$ ipython --no-banner

In [1]: import numpy as np

In [2]: np.set_printoptions(precision=2, suppress=True, linewidth=160)

In [3]: arr = np.loadtxt("w.csv", delimiter=",")

In [4]: arr
Out[4]: 
array([[ 9.,  8.,  2.,  6.,  6.],
       [27., 24.,  6., 18., 18.],
       [36., 32.,  8., 24., 24.],
       [45., 40., 10., 30., 30.],
       [36., 32.,  8., 24., 24.]])

In [5]: rank = np.linalg.matrix_rank(arr)

In [6]: rank
Out[6]: np.int64(1)

In [7]: N = np.linalg.svd(arr)[2][rank:].T

In [8]: print([int(np.linalg.matrix_rank(arr[:, :j + 1])) for j in range(5)])
[1, 1, 1, 1, 1]

In [9]: np.linalg.matrix_rank(arr.T @ arr), np.linalg.matrix_rank(arr @ arr.T)
Out[9]: (np.int64(1), np.int64(1))

In [10]: N.shape
Out[10]: (5, 4)

In [11]: [int(np.linalg.matrix_rank(arr[:i])) for i in range(1, len(arr) + 1)]
Out[11]: [1, 1, 1, 1, 1]

In [12]: print([int(np.linalg.matrix_rank(np.delete(arr, i, axis=0))) for i in range(5)])
[1, 1, 1, 1, 1]

In [13]: arr @ arr
Out[13]: 
array([[ 855.,  760.,  190.,  570.,  570.],
       [2565., 2280.,  570., 1710., 1710.],
       [3420., 3040.,  760., 2280., 2280.],
       [4275., 3800.,  950., 2850., 2850.],
       [3420., 3040.,  760., 2280., 2280.]])

In [14]: np.round(np.linalg.det(arr), 2)
Out[14]: np.float64(-0.0)

In [15]: np.trace(arr)
Out[15]: np.float64(95.0)

In [16]: (arr - arr.T) / 2
Out[16]: 
array([[  0. ,  -9.5, -17. , -19.5, -15. ],
       [  9.5,   0. , -13. , -11. ,  -7. ],
       [ 17. ,  13. ,   0. ,   7. ,   8. ],
       [ 19.5,  11. ,  -7. ,   0. ,   3. ],
       [ 15. ,   7. ,  -8. ,  -3. ,   0. ]])

In [17]: np.linalg.cond(arr) > 100
Out[17]: np.True_

In [18]: print(np.linalg.matrix_rank(arr, rtol=0.1))
1

In [19]: print(np.argsort(-np.linalg.norm(arr, axis=0).round(6), kind="stable")[:3])
[0 1 3]

In [20]: [round(float(x), 2) for x in np.linalg.svd(arr, compute_uv=False)[:3]]
Out[20]: [121.68, 0.0, 0.0]

In [21]: K = np.array([[1, -1, -1, 1, -1, 1, 1, -1],
    ...:     [1, 1, 1, 1, -1, -1, -1, -1],
    ...:     [1, 1, 1, 1, 1, 1, 1, 1]])

In [22]: rng = np.random.default_rng(51331)

In [23]: Y = K + rng.integers(-2, 3, (3, 1)) @ rng.integers(-2, 3, (1, 8))

In [24]: print(Y)
[[ 3  1 -1  3 -5  1  1 -5]
 [ 0  0  1  0  1 -1 -1  1]
 [ 2  2  1  2 -1  1  1 -1]]

In [25]: np.abs(Y - K).sum(axis=1)
Out[25]: array([14,  7,  7])

In [26]: ang = np.sort(rng.uniform(-2, 2, 32))

In [27]: E = np.c_[ang, ang ** 2, ang ** 3] @ np.array([[2, 2, 4, 5], [-1, -3, 3, -1], [5, -3, 1, -4]])

In [28]: E
Out[28]: 
array([[-47.6 ,   7.87,  -3.98,  17.76],
       [-43.68,   6.58,  -3.74,  15.47],
       [-39.04,   5.11,  -3.48,  12.8 ],
       [-32.94,   3.27,  -3.15,   9.4 ],
       [-19.48,  -0.23,  -2.51,   2.48],
       [-17.99,  -0.55,  -2.44,   1.79],
       [-15.18,  -1.1 ,  -2.32,   0.56],
       [-14.72,  -1.18,  -2.3 ,   0.36],
       [-14.39,  -1.23,  -2.29,   0.23],
       [ -8.8 ,  -1.95,  -2.04,  -1.78],
       [ -6.65,  -2.04,  -1.92,  -2.32],
       [ -2.49,  -1.59,  -1.51,  -2.46],
       [ -1.62,  -1.27,  -1.3 ,  -2.13],
       [ -1.25,  -1.07,  -1.17,  -1.88],
       [ -0.89,  -0.84,  -1.  ,  -1.56],
       [ -0.51,  -0.52,  -0.71,  -1.05],
       [ -0.23,  -0.25,  -0.4 ,  -0.55],
       [  0.11,   0.11,   0.24,   0.29],
       [  0.17,   0.15,   0.37,   0.42],
       [  0.23,   0.19,   0.51,   0.57],
       [  1.88,  -0.49,   3.63,   1.78],
       [  2.19,  -0.74,   4.06,   1.74],
       [  4.6 ,  -2.78,   6.72,   0.79],
       [  4.72,  -2.89,   6.84,   0.73],
       [  6.46,  -4.4 ,   8.39,  -0.28],
       [  7.41,  -5.22,   9.18,  -0.88],
       [  8.32,  -6.01,   9.89,  -1.48],
       [  9.52,  -7.04,  10.79,  -2.3 ],
       [ 11.79,  -8.97,  12.4 ,  -3.9 ],
       [ 30.  , -24.01,  23.  , -17.95],
       [ 30.6 , -24.49,  23.31, -18.43],
       [ 39.75, -31.8 ,  27.88, -25.79]])

In [29]: cen = E - E.mean(axis=0)

In [30]: left, sigma, Vt = np.linalg.svd(cen, full_matrices=False)

In [31]: print(np.abs(Vt[0]).argmax())
0

In [32]: (np.sign(left[:, 0]) == np.sign(left[0, 0])).astype(int)
Out[32]: array([1, 1, 1, 1, 1, 1, 1, 1, 1, 1, 1, 1, 1, 1, 0, 0, 0, 0, 0, 0, 0, 0, 0, 0, 0, 0, 0, 0, 0, 0, 0, 0])

In [33]: np.round(sigma ** 2 / (sigma ** 2).sum(), 2) + 0
Out[33]: array([0.93, 0.05, 0.02, 0.  ])

In [34]: round((sigma ** 2).sum() ** 2 / (sigma ** 4).sum(), 2)
Out[34]: np.float64(1.15)

In [35]: np.abs(left[:, 0]).argmax()
Out[35]: np.int64(31)

In [36]: W0 = np.loadtxt("a.csv", delimiter=",")

In [37]: W0
Out[37]: 
array([[ 15.13, -14.13, -10.59],
       [ 14.65, -15.77, -11.73],
       [ 13.82, -16.21, -12.08],
       [ 15.23, -14.95, -10.26],
       [ 15.55, -15.91,  -9.29],
       [ 14.13, -16.12,  -9.64],
       [ 16.45, -18.03,  -9.94],
       [ 12.14, -15.33, -11.09],
       [ 14.37, -14.41, -11.28],
       [ 15.1 , -16.75,  -9.6 ],
       [ 16.21, -14.65,  -9.9 ],
       [ 14.81, -14.35,  -9.08],
       [ 14.18, -15.24,  -9.53],
       [ 14.28, -15.3 ,  -9.13],
       [ 14.76, -15.66,  -9.18],
       [ 14.07, -13.24, -10.4 ],
       [ 14.6 , -16.55, -10.19],
       [ 16.19, -13.46, -10.01],
       [ 14.18, -14.79,  -8.53],
       [ 13.02, -14.46, -10.62],
       [ 14.6 , -14.87, -10.07],
       [ 16.32, -15.03, -10.31],
       [ 16.15, -15.98, -10.26]])

In [38]: gram = np.cov(W0, rowvar=False)

In [39]: W0.std(axis=0)
Out[39]: array([1.05, 1.07, 0.85])

In [40]: print(np.linalg.eigvalsh(gram)[::-1])
[1.39 1.06 0.64]

In [41]: np.argwhere(np.triu(np.abs(np.corrcoef(W0.T)) > 0.8, 1))
Out[41]: array([], shape=(0, 2), dtype=int64)

In [42]: print(round(float(np.corrcoef(W0[:, 1], W0[:, 0])[0, 1]), 2))
-0.15

In [43]: gram
Out[43]: 
array([[ 1.15, -0.17,  0.23],
       [-0.17,  1.19, -0.01],
       [ 0.23, -0.01,  0.75]])

In [44]: np.corrcoef(W0.T)
Out[44]: 
array([[ 1.  , -0.15,  0.24],
       [-0.15,  1.  , -0.01],
       [ 0.24, -0.01,  1.  ]])

In [45]: vec = np.array([5, -7, 2])

In [46]: rhs = W0 @ vec

In [47]: b, lr = np.zeros(3), 1 / np.linalg.norm(W0, 2) ** 2

In [48]: for i in range(60):
    ...:     b -= lr * W0.T @ (W0 @ b - rhs)
    ...:     if i % 10 == 0: print(i, round(np.linalg.norm(W0 @ b - rhs), 2))
    ...: 
0 25.27
10 24.87
20 24.47
30 24.07
40 23.69
50 23.31

In [49]: round(np.linalg.cond(W0), 2)
Out[49]: np.float64(26.02)

In [50]: b
Out[50]: array([ 4.4 , -4.63, -2.47])

In [51]: Y = np.array([[5, -7], [4, 2]])

In [52]: mat = np.tile(Y, (2, 2))

In [53]: mat
Out[53]: 
array([[ 5, -7,  5, -7],
       [ 4,  2,  4,  2],
       [ 5, -7,  5, -7],
       [ 4,  2,  4,  2]])

In [54]: Y = arr[0, 0] * arr[1:] - np.outer(arr[1:, 0], arr[0])

In [55]: Y
Out[55]: 
array([[0., 0., 0., 0., 0.],
       [0., 0., 0., 0., 0.],
       [0., 0., 0., 0., 0.],
       [0., 0., 0., 0., 0.]])

In [56]: print(np.flatnonzero(~Y.round(6).any(axis=1)))
[0 1 2 3]

In [57]: arr[:, 0] / arr[0, 0]
Out[57]: array([1., 3., 4., 5., 4.])

In [58]: ang = np.radians(120)

In [59]: R = np.eye(4)

In [60]: R[0, 0] = R[2, 2] = np.cos(ang)

In [61]: R[0, 2], R[2, 0] = -np.sin(ang), np.sin(ang)

In [62]: R
Out[62]: 
array([[-0.5 ,  0.  , -0.87,  0.  ],
       [ 0.  ,  1.  ,  0.  ,  0.  ],
       [ 0.87,  0.  , -0.5 ,  0.  ],
       [ 0.  ,  0.  ,  0.  ,  1.  ]])

In [63]: Y = mat @ R.T

In [64]: print(Y)
[[-6.83 -7.    1.83 -7.  ]
 [-5.46  2.    1.46  2.  ]
 [-6.83 -7.    1.83 -7.  ]
 [-5.46  2.    1.46  2.  ]]

In [65]: np.allclose(mat @ mat.T, Y @ Y.T)
Out[65]: True

In [66]: round(np.linalg.det(R), 2), round(np.trace(R), 2)
Out[66]: (np.float64(1.0), np.float64(1.0))

In [67]: mat.reshape(2, -1)
Out[67]: 
array([[ 5, -7,  5, -7,  4,  2,  4,  2],
       [ 5, -7,  5, -7,  4,  2,  4,  2]])

In [68]: mat.ravel(order="F")
Out[68]: array([ 5,  4,  5,  4, -7,  2, -7,  2,  5,  4,  5,  4, -7,  2, -7,  2])

In [69]: mat.reshape(-1, 2)
Out[69]: 
array([[ 5, -7],
       [ 5, -7],
       [ 4,  2],
       [ 4,  2],
       [ 5, -7],
       [ 5, -7],
       [ 4,  2],
       [ 4,  2]])

In [70]: blk = mat.reshape(4, 2, -1)

In [71]: np.einsum("ihd,ihd->ih", blk, blk)
Out[71]: 
array([[74, 74],
       [20, 20],
       [74, 74],
       [20, 20]])

In [72]: print(np.swapaxes(blk, 1, 2)[2])
[[ 5  5]
 [-7 -7]]

In [73]: blk.sum(axis=1)
Out[73]: 
array([[ 10, -14],
       [  8,   4],
       [ 10, -14],
       [  8,   4]])

In [74]: J = np.eye(7, dtype=int)[rng.permutation(7)]

In [75]: J
Out[75]: 
array([[0, 0, 1, 0, 0, 0, 0],
       [0, 0, 0, 0, 1, 0, 0],
       [0, 0, 0, 0, 0, 1, 0],
       [0, 0, 0, 1, 0, 0, 0],
       [0, 1, 0, 0, 0, 0, 0],
       [0, 0, 0, 0, 0, 0, 1],
       [1, 0, 0, 0, 0, 0, 0]])

In [76]: Y = np.linalg.inv(J)

In [77]: (np.abs(Y) > 1e-9).astype(int)
Out[77]: 
array([[0, 0, 0, 0, 0, 0, 1],
       [0, 0, 0, 0, 1, 0, 0],
       [1, 0, 0, 0, 0, 0, 0],
       [0, 0, 0, 1, 0, 0, 0],
       [0, 1, 0, 0, 0, 0, 0],
       [0, 0, 1, 0, 0, 0, 0],
       [0, 0, 0, 0, 0, 1, 0]])

In [78]: np.linalg.det(J) * Y
Out[78]: 
array([[0., 0., 0., 0., 0., 0., 1.],
       [0., 0., 0., 0., 1., 0., 0.],
       [1., 0., 0., 0., 0., 0., 0.],
       [0., 0., 0., 1., 0., 0., 0.],
       [0., 1., 0., 0., 0., 0., 0.],
       [0., 0., 1., 0., 0., 0., 0.],
       [0., 0., 0., 0., 0., 1., 0.]])

In [79]: J @ Y
Out[79]: 
array([[1., 0., 0., 0., 0., 0., 0.],
       [0., 1., 0., 0., 0., 0., 0.],
       [0., 0., 1., 0., 0., 0., 0.],
       [0., 0., 0., 1., 0., 0., 0.],
       [0., 0., 0., 0., 1., 0., 0.],
       [0., 0., 0., 0., 0., 1., 0.],
       [0., 0., 0., 0., 0., 0., 1.]])

In [80]: np.linalg.inv(Y)
Out[80]: 
array([[0., 0., 1., 0., 0., 0., 0.],
       [0., 0., 0., 0., 1., 0., 0.],
       [0., 0., 0., 0., 0., 1., 0.],
       [0., 0., 0., 1., 0., 0., 0.],
       [0., 1., 0., 0., 0., 0., 0.],
       [0., 0., 0., 0., 0., 0., 1.],
       [1., 0., 0., 0., 0., 0., 0.]])

In [81]: round(float(np.linalg.slogdet(J)[0]), 2)
Out[81]: 1.0

In [82]: Y
Out[82]: 
array([[0., 0., 0., 0., 0., 0., 1.],
       [0., 0., 0., 0., 1., 0., 0.],
       [1., 0., 0., 0., 0., 0., 0.],
       [0., 0., 0., 1., 0., 0., 0.],
       [0., 1., 0., 0., 0., 0., 0.],
       [0., 0., 1., 0., 0., 0., 0.],
       [0., 0., 0., 0., 0., 1., 0.]])

In [83]: Y = J / np.linalg.norm(J, axis=1, keepdims=True)

In [84]: gram = Y @ Y.T

In [85]: gram[2]
Out[85]: array([0., 0., 1., 0., 0., 0., 0.])

In [86]: np.argwhere(np.triu(np.abs(gram) > 0.95, 1))
Out[86]: array([], shape=(0, 2), dtype=int64)

In [87]: (np.abs(gram) > 0.9).astype(int)
Out[87]: 
array([[1, 0, 0, 0, 0, 0, 0],
       [0, 1, 0, 0, 0, 0, 0],
       [0, 0, 1, 0, 0, 0, 0],
       [0, 0, 0, 1, 0, 0, 0],
       [0, 0, 0, 0, 1, 0, 0],
       [0, 0, 0, 0, 0, 1, 0],
       [0, 0, 0, 0, 0, 0, 1]])

In [88]: J.shape
Out[88]: (7, 7)

In [89]: J - J[0]
Out[89]: 
array([[ 0,  0,  0,  0,  0,  0,  0],
       [ 0,  0, -1,  0,  1,  0,  0],
       [ 0,  0, -1,  0,  0,  1,  0],
       [ 0,  0, -1,  1,  0,  0,  0],
       [ 0,  1, -1,  0,  0,  0,  0],
       [ 0,  0, -1,  0,  0,  0,  1],
       [ 1,  0, -1,  0,  0,  0,  0]])

In [90]: np.round(np.linalg.norm(J), 2)
Out[90]: np.float64(2.65)

In [91]: F = np.loadtxt("case1.csv", delimiter=",")

In [92]: F
Out[92]: 
array([[-0.8 ,  0.96, -0.99,  0.01,  1.  ],
       [-0.34,  0.17, -0.93,  0.39,  0.74],
       [-0.77,  0.92, -0.99,  0.29,  1.  ],
       [ 0.41,  0.97, -0.97,  1.  ,  1.  ],
       [ 0.65, -0.43,  0.59, -0.16, -0.73],
       [ 0.56, -0.82,  1.  , -0.95, -1.  ],
       [-0.66,  0.32, -0.85,  0.94,  0.91],
       [ 0.7 ,  0.55, -0.86,  1.  ,  0.98],
       [-0.3 , -0.99,  0.82,  0.83, -1.  ],
       [-0.85,  0.52, -0.09,  0.99,  0.96],
       [ 0.7 , -0.99,  1.  , -1.  , -1.  ],
       [ 0.59, -0.45,  0.71, -0.82, -0.89],
       [ 0.49, -0.6 ,  0.86,  0.49, -0.82],
       [ 0.28, -0.4 ,  0.86,  0.86, -0.47],
       [ 0.08, -0.76,  0.9 , -0.36, -0.95],
       [ 0.22, -0.84,  1.  , -0.96, -1.  ],
       [-0.89, -0.21, -0.51, -0.72, -0.26],
       [ 0.9 , -0.42,  1.  , -0.93, -0.99],
       [-0.18, -0.22, -0.87, -0.7 , -0.12],
       [ 0.85, -1.  ,  1.  , -1.  , -1.  ],
       [-0.33, -0.93,  0.89, -0.99, -1.  ],
       [ 0.95,  0.71, -0.39,  0.99,  0.96],
       [-0.96, -0.76, -0.99, -0.13, -0.15]])

In [93]: lab = F[:, 2] > np.median(F[:, 2])

In [94]: u = F[lab].mean(axis=0) - F[~lab].mean(axis=0)

In [95]: lab.astype(int)
Out[95]: array([0, 0, 0, 0, 0, 1, 0, 0, 1, 0, 1, 1, 1, 1, 1, 1, 0, 1, 0, 1, 1, 0, 0])

In [96]: np.round((((F - F.mean(axis=0)) @ u > 0) == lab).mean(), 2)
Out[96]: np.float64(0.96)

In [97]: u
Out[97]: array([ 0.6 , -1.04,  1.57, -0.76, -1.44])

In [98]: data = np.array([[-2, 2, 2, 4, -4, -2, -4],
    ...:     [2, -2, -2, -4, 4, 2, 4],
    ...:     [3, -3, -3, -6, 6, 3, 6],
    ...:     [5, -5, -5, -10, 10, 5, 10]])

In [99]: rank = np.linalg.matrix_rank(data)

In [100]: rank
Out[100]: np.int64(1)

In [101]: N = np.linalg.svd(data)[2][rank:].T

In [102]: N @ N.T
Out[102]: 
array([[ 0.94,  0.06,  0.06,  0.12, -0.12, -0.06, -0.12],
       [ 0.06,  0.94, -0.06, -0.13,  0.12,  0.06,  0.12],
       [ 0.06, -0.06,  0.94, -0.13,  0.12,  0.06,  0.12],
       [ 0.12, -0.13, -0.13,  0.75,  0.25,  0.13,  0.25],
       [-0.12,  0.12,  0.12,  0.25,  0.75, -0.12, -0.25],
       [-0.06,  0.06,  0.06,  0.13, -0.12,  0.94, -0.12],
       [-0.12,  0.12,  0.12,  0.25, -0.25, -0.12,  0.75]])

In [103]: [int(np.linalg.matrix_rank(data[:i])) for i in range(1, len(data) + 1)]
Out[103]: [1, 1, 1, 1]

In [104]: np.linalg.matrix_rank(data.T @ data), np.linalg.matrix_rank(data @ data.T)
Out[104]: (np.int64(1), np.int64(1))

In [105]: np.round(data @ N, 2) + 0
Out[105]: 
array([[0., 0., 0., 0., 0., 0.],
       [0., 0., 0., 0., 0., 0.],
       [0., 0., 0., 0., 0., 0.],
       [0., 0., 0., 0., 0., 0.]])
